$ python -q
>>> import numpy as np
>>> import numpy.linalg as la
>>> np.set_printoptions(suppress=True, linewidth=160)
>>> rd = lambda a: np.round(a, 2) + 0
>>> E = np.loadtxt("m.csv", delimiter=",")
>>> E
array([[-12., -12.,  -1.,   4.,  18.,  17.,  -3.,   6.,  -2.,  -2.,   2.],
       [-12.,   6.,   2.,   0.,  -9.,   5.,  13.,   6.,   6.,  -7.,   1.],
       [ -1.,   2.,   4.,   4.,  -3.,  -2.,  -3., -13.,  12.,  -2.,   0.],
       [  4.,   0.,   4.,   4.,  14.,   8.,  -5.,   7.,  11.,  -3.,   1.],
       [ 18.,  -9.,  -3.,  14.,   4.,   4.,   0.,   3.,   6.,   1.,   6.],
       [ 17.,   5.,  -2.,   8.,   4.,  12.,   1.,   6.,  -2., -13.,  14.],
       [ -3.,  13.,  -3.,  -5.,   0.,   1.,   8.,  -9.,   3., -12.,   0.],
       [  6.,   6., -13.,   7.,   3.,   6.,  -9.,  -6.,   6.,   9.,   9.],
       [ -2.,   6.,  12.,  11.,   6.,  -2.,   3.,   6., -16., -11.,  -8.],
       [ -2.,  -7.,  -2.,  -3.,   1., -13., -12.,   9., -11., -16., -16.],
       [  2.,   1.,   0.,   1.,   6.,  14.,   0.,   9.,  -8., -16.,  10.]])
>>> def softmax(z):
...     e = np.exp(z - z.max(axis=-1, keepdims=True))
...     return e / e.sum(axis=-1, keepdims=True)
... 
>>> rd(softmax(E[2]))
array([0., 0., 0., 0., 0., 0., 0., 0., 1., 0., 0.])
>>> rd(softmax(E[2] + -1))
array([0., 0., 0., 0., 0., 0., 0., 0., 1., 0., 0.])
>>> rd(softmax(E).sum(axis=1))
array([1., 1., 1., 1., 1., 1., 1., 1., 1., 1., 1.])
>>> att = E @ E.T / np.sqrt(11)
>>> rd(softmax(att))
array([[1., 0., 0., 0., 0., 0., 0., 0., 0., 0., 0.],
       [0., 1., 0., 0., 0., 0., 0., 0., 0., 0., 0.],
       [0., 0., 1., 0., 0., 0., 0., 0., 0., 0., 0.],
       [0., 0., 0., 1., 0., 0., 0., 0., 0., 0., 0.],
       [0., 0., 0., 0., 1., 0., 0., 0., 0., 0., 0.],
       [0., 0., 0., 0., 0., 1., 0., 0., 0., 0., 0.],
       [0., 0., 0., 0., 0., 0., 1., 0., 0., 0., 0.],
       [0., 0., 0., 0., 0., 0., 0., 1., 0., 0., 0.],
       [0., 0., 0., 0., 0., 0., 0., 0., 1., 0., 0.],
       [0., 0., 0., 0., 0., 0., 0., 0., 0., 1., 0.],
       [0., 0., 0., 0., 0., 0., 0., 0., 0., 0., 1.]])
>>> rd(softmax(att)[2] @ E)
array([ -1.,   2.,   4.,   4.,  -3.,  -2.,  -3., -13.,  12.,  -2.,   0.])
>>> softmax(att).round(6).argmax(axis=1)
array([ 0,  1,  2,  3,  4,  5,  6,  7,  8,  9, 10])
>>> rd(softmax(att + np.triu(np.full(att.shape, -np.inf), 1)))
array([[1., 0., 0., 0., 0., 0., 0., 0., 0., 0., 0.],
       [0., 1., 0., 0., 0., 0., 0., 0., 0., 0., 0.],
       [0., 0., 1., 0., 0., 0., 0., 0., 0., 0., 0.],
       [0., 0., 0., 1., 0., 0., 0., 0., 0., 0., 0.],
       [0., 0., 0., 0., 1., 0., 0., 0., 0., 0., 0.],
       [0., 0., 0., 0., 0., 1., 0., 0., 0., 0., 0.],
       [0., 0., 0., 0., 0., 0., 1., 0., 0., 0., 0.],
       [0., 0., 0., 0., 0., 0., 0., 1., 0., 0., 0.],
       [0., 0., 0., 0., 0., 0., 0., 0., 1., 0., 0.],
       [0., 0., 0., 0., 0., 0., 0., 0., 0., 1., 0.],
       [0., 0., 0., 0., 0., 0., 0., 0., 0., 0., 1.]])
>>> left, sigma, VT = la.svd(E, full_matrices=False)
>>> rd(np.sqrt((sigma ** 2).sum())), rd(la.norm(E))
(np.float64(89.12), np.float64(89.12))
>>> (sigma > 1e-8).sum()
np.int64(11)
>>> rd(VT @ VT.T)
array([[1., 0., 0., 0., 0., 0., 0., 0., 0., 0., 0.],
       [0., 1., 0., 0., 0., 0., 0., 0., 0., 0., 0.],
       [0., 0., 1., 0., 0., 0., 0., 0., 0., 0., 0.],
       [0., 0., 0., 1., 0., 0., 0., 0., 0., 0., 0.],
       [0., 0., 0., 0., 1., 0., 0., 0., 0., 0., 0.],
       [0., 0., 0., 0., 0., 1., 0., 0., 0., 0., 0.],
       [0., 0., 0., 0., 0., 0., 1., 0., 0., 0., 0.],
       [0., 0., 0., 0., 0., 0., 0., 1., 0., 0., 0.],
       [0., 0., 0., 0., 0., 0., 0., 0., 1., 0., 0.],
       [0., 0., 0., 0., 0., 0., 0., 0., 0., 1., 0.],
       [0., 0., 0., 0., 0., 0., 0., 0., 0., 0., 1.]])
>>> left.shape, sigma.shape, VT.shape
((11, 11), (11,), (11, 11))
>>> O, Rm = la.qr(E)
>>> rd(np.abs(np.diag(Rm)))
array([31.22, 24.1 , 18.53, 17.74, 21.56, 21.08, 12.32, 20.44, 21.09, 23.35,  0.29])
>>> arr = np.loadtxt("dump.csv", delimiter=",")
>>> arr
array([[ 13., -12.,  -4.,   2.,   7.,  -5.],
       [-12.,  14.,   5.,  -2.,  -8.,   6.],
       [ -4.,   5.,   5.,  -3.,  -4.,   1.],
       [  2.,  -2.,  -3.,   2.,   2.,   0.],
       [  7.,  -8.,  -4.,   2.,   5.,  -3.],
       [ -5.,   6.,   1.,   0.,  -3.,   3.]])
>>> rank = la.matrix_rank(arr)
>>> rank
np.int64(3)
>>> N = la.svd(arr)[2][rank:].T
>>> rd(arr @ N)
array([[0., 0., 0.],
       [0., 0., 0.],
       [0., 0., 0.],
       [0., 0., 0.],
       [0., 0., 0.],
       [0., 0., 0.]])
>>> N.shape
(6, 3)
>>> [int(la.matrix_rank(np.delete(arr, i, axis=0))) for i in range(6)]
[3, 3, 3, 3, 3, 3]
>>> np.allclose(arr @ N, 0)
True
>>> [int(la.matrix_rank(arr[:i])) for i in range(1, len(arr) + 1)]
[1, 2, 3, 3, 3, 3]
